% python3 -q
>>> import numpy as np
>>> np.set_printoptions(precision=2, suppress=True, linewidth=200)
>>> m1 = np.load("x.npy")
>>> m1
array([[-0.26,  0.9 ,  0.15,  0.09, -0.29],
       [-0.64, -0.32,  0.06, -0.45, -0.53],
       [ 0.32, -0.19, -0.05,  0.55, -0.74],
       [ 0.64,  0.12,  0.31, -0.64, -0.26],
       [ 0.12,  0.17, -0.94, -0.26, -0.12]])
>>> # keeps lengths
>>> x0 = np.array([0, 3, 3, 2, 0])
>>> h = np.maximum(m1 @ x0, 0)
>>> np.round(np.maximum(m1 @ x0, 0) - np.maximum(-m1 @ x0, 0), 2) + 0
array([ 3.34, -1.68,  0.39,  0.  , -2.81])
>>> np.flatnonzero(h > 1e-9)
array([0, 2, 3])
>>> h.round(2) + 0
array([3.34, 0.  , 0.39, 0.  , 0.  ])
>>> m1 * (h > 1e-9)[:, None]
array([[-0.26,  0.9 ,  0.15,  0.09, -0.29],
       [-0.  , -0.  ,  0.  , -0.  , -0.  ],
       [ 0.32, -0.19, -0.05,  0.55, -0.74],
       [ 0.64,  0.12,  0.31, -0.64, -0.26],
       [ 0.  ,  0.  , -0.  , -0.  , -0.  ]])
>>> np.round(np.abs(np.linalg.eigvals(m1)).max(), 2)
np.float64(1.0)
>>> (m1 + m1.T) / 2
array([[-0.26,  0.13,  0.23,  0.37, -0.09],
       [ 0.13, -0.32, -0.07, -0.17, -0.18],
       [ 0.23, -0.07, -0.05,  0.43, -0.84],
       [ 0.37, -0.17,  0.43, -0.64, -0.26],
       [-0.09, -0.18, -0.84, -0.26, -0.12]])
>>> proj = np.triu(np.array([[1, -2, 0, 0, -1],
...     [1, -2, 0, 1, -1],
...     [-2, 1, 2, -1, 0],
...     [2, 1, -2, -1, -2],
...     [2, 0, 0, 1, 2]]), 1) + np.eye(5)
>>> other = proj @ m1 @ np.linalg.inv(proj)
>>> round(float(np.linalg.det(other)), 2)
1.0
>>> np.poly(other)
array([ 1. ,  1.4,  0.4, -0.4, -1.4, -1. ])
